$ python -q
>>> import numpy as np
>>> np.set_printoptions(precision=3, suppress=True, linewidth=140, sign=" ")
>>> rd = lambda a: np.round(a, 3) + 0
>>> data = np.array([[-0.98, -3.0, -5.0, 7.0, 2.0],
...     [3.0, -7.98, 7.0, 6.0, -4.0],
...     [-3.0, -7.0, 8.02, -1.0, -2.0],
...     [4.0, -8.0, -7.0, -8.98, 9.0],
...     [-1.0, -3.0, -5.0, 7.0, 2.02]])
>>> hat = np.triu(np.array([[1, -2, 1, 0, 1],
...     [2, 0, -2, -1, 0],
...     [0, -1, 2, 1, 2],
...     [2, -2, -1, 0, 1],
...     [1, -1, 2, -1, -1]]), 1) + np.eye(5)
>>> B = hat @ data @ np.linalg.inv(hat)
>>> print(rd(np.trace(B)), rd(np.trace(data)))
-7.9 -7.9
>>> print(np.linalg.matrix_rank(B))
5
>>> print(rd(np.poly(B)))
[    1.        7.9    -102.636 -1574.861 -8973.883   180.108]
>>> print(rd(B))
[[-10.98 -19.   -43.    25.    82.  ]
 [  5.    24.02  41.     0.   -96.  ]
 [ -1.   -23.   -53.98  35.    85.  ]
 [  3.    -5.   -25.    18.02  40.  ]
 [ -1.    -5.   -14.    16.    15.02]]
>>> B = np.array([[3, 3, 0], [2, 0, 2]])
>>> Z = np.kron(B, data)
>>> print(rd(np.linalg.norm(Z, 2)), rd(np.linalg.norm(B, 2) * np.linalg.norm(data, 2)))
84.186 84.186
>>> rng = np.random.default_rng(45187)
>>> lab = rng.permutation(5)
>>> print(lab)
[ 2  4  0  3  1]
>>> B = data[lab][:, lab]
>>> print(B)
[[ 8.02 -2.   -3.   -1.   -7.  ]
 [-5.    2.02 -1.    7.   -3.  ]
 [-5.    2.   -0.98  7.   -3.  ]
 [-7.    9.    4.   -8.98 -8.  ]
 [ 7.   -4.    3.    6.   -7.98]]
>>> print(np.diag(B))
[ 8.02  2.02 -0.98 -8.98 -7.98]
>>> print(rd(np.sort(np.abs(np.linalg.eigvals(data)))))
[  0.02    7.914   7.914  10.977  13.099]
>>> print(np.allclose(data, data.T))
False
>>> print((data + data.T) / 2)
[[-0.98  0.   -4.    5.5   0.5 ]
 [ 0.   -7.98  0.   -1.   -3.5 ]
 [-4.    0.    8.02 -4.   -3.5 ]
 [ 5.5  -1.   -4.   -8.98  8.  ]
 [ 0.5  -3.5  -3.5   8.    2.02]]
>>> print(rd(np.trace(data)))
-7.9
>>> print((data - data.T) / 2)
[[ 0.  -3.  -1.   1.5  1.5]
 [ 3.   0.   7.   7.  -0.5]
 [ 1.  -7.   0.   3.   1.5]
 [-1.5 -7.  -3.   0.   1. ]
 [-1.5  0.5 -1.5 -1.   0. ]]
>>> data.inv()
Traceback (most recent call last):
  File "<python-input-24>", line 1, in <module>
    data.inv()
    ^^^^^^^^
AttributeError: 'numpy.ndarray' object has no attribute 'inv'
>>> np.linalg.determinant(data)
Traceback (most recent call last):
  File "<python-input-25>", line 1, in <module>
    np.linalg.determinant(data)
    ^^^^^^^^^^^^^^^^^^^^^
AttributeError: module 'numpy.linalg' has no attribute 'determinant'
>>> print(rd(np.abs(np.linalg.eigvals(data)).max()))
13.099
>>> X = np.diag(20 * np.array([-5, 1, -1, 1, 1])) + np.array([[2, 7, 7, 1, 3],
...     [5, 0, 7, 8, 4],
...     [0, 7, 4, 4, 7],
...     [7, 8, 3, 9, 0],
...     [3, 4, 0, 0, 7]])
>>> print(X)
[[-98   7   7   1   3]
 [  5  20   7   8   4]
 [  0   7 -16   4   7]
 [  7   8   3  29   0]
 [  3   4   0   0  27]]
>>> lab = rng.permutation(5)
>>> print(lab)
[ 3  1  2  4  0]
>>> B = X[lab][:, lab]
>>> print(np.trace(B))
-38
>>> print(np.diag(B))
[ 29  20 -16  27 -98]
>>> Q = X.astype(float).copy()
>>> for j in range(5):
...     Q[:, j] -= Q[:, :j] @ (Q[:, :j].T @ Q[:, j])
...     Q[:, j] /= np.linalg.norm(Q[:, j])
... 
>>> print(rd(Q.T @ Q))
[[ 1.  0.  0.  0.  0.]
 [ 0.  1.  0.  0.  0.]
 [ 0.  0.  1.  0.  0.]
 [ 0.  0.  0.  1.  0.]
 [ 0.  0.  0.  0.  1.]]
>>> hat = np.triu(np.array([[4, -1, -5, -1, -4],
...     [-5, 5, 4, -5, -2],
...     [4, 5, 1, 1, 0],
...     [-4, 4, -3, -1, 4],
...     [2, 0, 2, 0, -4]]), 1) + np.eye(5)
>>> B = hat @ X @ np.linalg.inv(hat)
>>> print(B)
[[ -122.  -194.   243. -1391.  4544.]
 [  -36.   -36.  -108.  -229.   678.]
 [    7.    22.   -66.   216.  -785.]
 [   19.    43.   -74.   337. -1078.]
 [    3.     7.   -13.    51.  -151.]]
>>> print(np.trace(B), np.trace(X))
-38.0 -38
>>> print(np.linalg.matrix_rank(B))
5
>>> print(hat @ X - X @ hat)
[[ -24. -177. -448. -127. -529.]
 [ -41.  -15. -134.  -31.    2.]
 [   7.    8.  -25.   80.   -2.]
 [  12.   23.    3.   44.   36.]
 [   0.    3.   -1.   23.   20.]]
>>> print(np.allclose(X @ X.T, X.T @ X))
False
>>> X.inv()
Traceback (most recent call last):
  File "<python-input-44>", line 1, in <module>
    X.inv()
    ^^^^^
AttributeError: 'numpy.ndarray' object has no attribute 'inv'
>>> J = np.loadtxt("run17.csv", delimiter=",")
>>> print(J)
[[  0.393  -0.867  -4.425  -5.414  -1.133   3.221   1.849   2.651]
 [  0.464   5.563  -0.386   5.021  -4.278  -0.87   -0.049  -1.311]
 [ -3.575   2.469  -2.561   2.375   6.111  -1.961  -0.656  -0.386]
 [  0.011  -2.833   4.96   -0.816  -4.474  -2.545  -3.45    3.439]
 [  0.923   5.135  -1.399   5.154  -2.858  -2.114  -0.133   1.32 ]
 [ -3.16   -4.264   4.08   -0.318   0.663  -3.216   0.607   2.693]
 [ -4.996   2.155   3.051   2.044   3.414   0.748   5.048  -4.737]
 [  2.847   1.295   0.094  -4.886  -0.237  -1.471  -1.138   7.316]
 [  4.782   0.519  -4.273   3.19    2.976  -4.345  -4.339  -3.835]
 [ -1.157  -0.957   0.402  -1.831   0.644   6.625   1.201   0.065]
 [ -0.021   1.54   -1.8    -2.11    6.571   2.055  -0.446   3.759]
 [  1.994  -1.331  -2.105  -4.353  -0.697   0.349   2.026  -1.121]
 [-10.139   2.774  -0.922   1.798  -2.206   6.12    5.658  -3.771]
 [ -6.363  -8.731   0.088   8.906  -3.265   3.171   4.896   1.463]]
>>> blk = np.stack([J, 3 * J, J[::-1]])
>>> print(np.linalg.matrix_rank(blk))
[ 8  8  8]
>>> print(np.linalg.matrix_rank(blk.reshape(3, -1)))
2
>>> vec = np.array([-1, -1, 1, 1, -4, 4, -3, 5])
>>> rhs = J @ vec
>>> print(rd(np.linalg.pinv(J) @ J))
[[ 1.  0.  0.  0.  0.  0.  0.  0.]
 [ 0.  1.  0.  0.  0.  0.  0.  0.]
 [ 0.  0.  1.  0.  0.  0.  0.  0.]
 [ 0.  0.  0.  1.  0.  0.  0.  0.]
 [ 0.  0.  0.  0.  1.  0.  0.  0.]
 [ 0.  0.  0.  0.  0.  1.  0.  0.]
 [ 0.  0.  0.  0.  0.  0.  1.  0.]
 [ 0.  0.  0.  0.  0.  0.  0.  1.]]
>>> rhs = rhs + 0.1 * rng.normal(size=14)
>>> print(rd(rhs))
[ 15.804   5.824 -31.304  42.397   7.624   7.324 -41.648  26.209 -41.801  21.163  -3.235 -14.732   5.832  42.621]
>>> coef, *_ = np.linalg.lstsq(J, rhs)
>>> print(coef.round())
[-1. -1.  1.  1. -4.  4. -3.  5.]
>>> print(rd(np.linalg.norm(rhs - J @ coef)))
0.234
>>> B = np.array([[6, -8],
...     [1, -4],
...     [0, -8],
...     [-4, -6],
...     [2, 1],
...     [-3, -1],
...     [7, 6],
...     [-1, -8]])
>>> print(np.linalg.matrix_rank(np.vstack([J, B.T])))
8
>>> print(np.vstack([J, B.T]).shape)
(16, 8)
>>> B @ J
Traceback (most recent call last):
  File "<python-input-61>", line 1, in <module>
    B @ J
    ~~^~~
ValueError: matmul: Input operand 1 has a mismatch in its core dimension 0, with gufunc signature (n?,k),(k,m?)->(n?,m?) (size 14 is different from 2)
>>> print(rd(np.einsum("ij->j", J)))
[-17.997   2.467  -5.196   8.76    1.231   5.767  11.074   7.545]
>>> B = J / np.linalg.norm(J, axis=1)
Traceback (most recent call last):
  File "<python-input-63>", line 1, in <module>
    B = J / np.linalg.norm(J, axis=1)
        ~~^~~~~~~~~~~~~~~~~~~~~~~~~~~
ValueError: operands could not be broadcast together with shapes (14,8) (14,) 
>>> B = J / np.linalg.norm(J, axis=1, keepdims=True)
>>> cov = B @ B.T
>>> print(rd(cov[3]))
[-0.2   -0.059 -0.552  1.    -0.033  0.618 -0.469  0.399 -0.265 -0.266 -0.41  -0.216 -0.401  0.088]
>>> print(rd(np.linalg.norm(J, 1)), rd(np.linalg.norm(J, np.inf)))
48.216 36.883
>>> print(rd(np.linalg.norm(J, axis=0)))
[ 15.117  13.636  10.284  15.33   12.874  12.394  11.112  12.334]
>>> K = np.array([[0.0, 0.0, 0.0], [0.0, 0.0, 1.0], [0.0, 1.0, 0.0]])
>>> B = np.array([[0, -3, 1], [3, -3, -2], [1, 0, -3]])
>>> print(np.linalg.matrix_rank(np.vstack([K, B.T])))
3
>>> print(B.T @ K.T)
[[ 0.  1.  3.]
 [ 0.  0. -3.]
 [ 0. -3. -2.]]
>>> print(K @ B)
[[ 0.  0.  0.]
 [ 1.  0. -3.]
 [ 3. -3. -2.]]
>>> print(np.einsum("ik,kj->ji", K, B))
[[ 0.  1.  3.]
 [ 0.  0. -3.]
 [ 0. -3. -2.]]
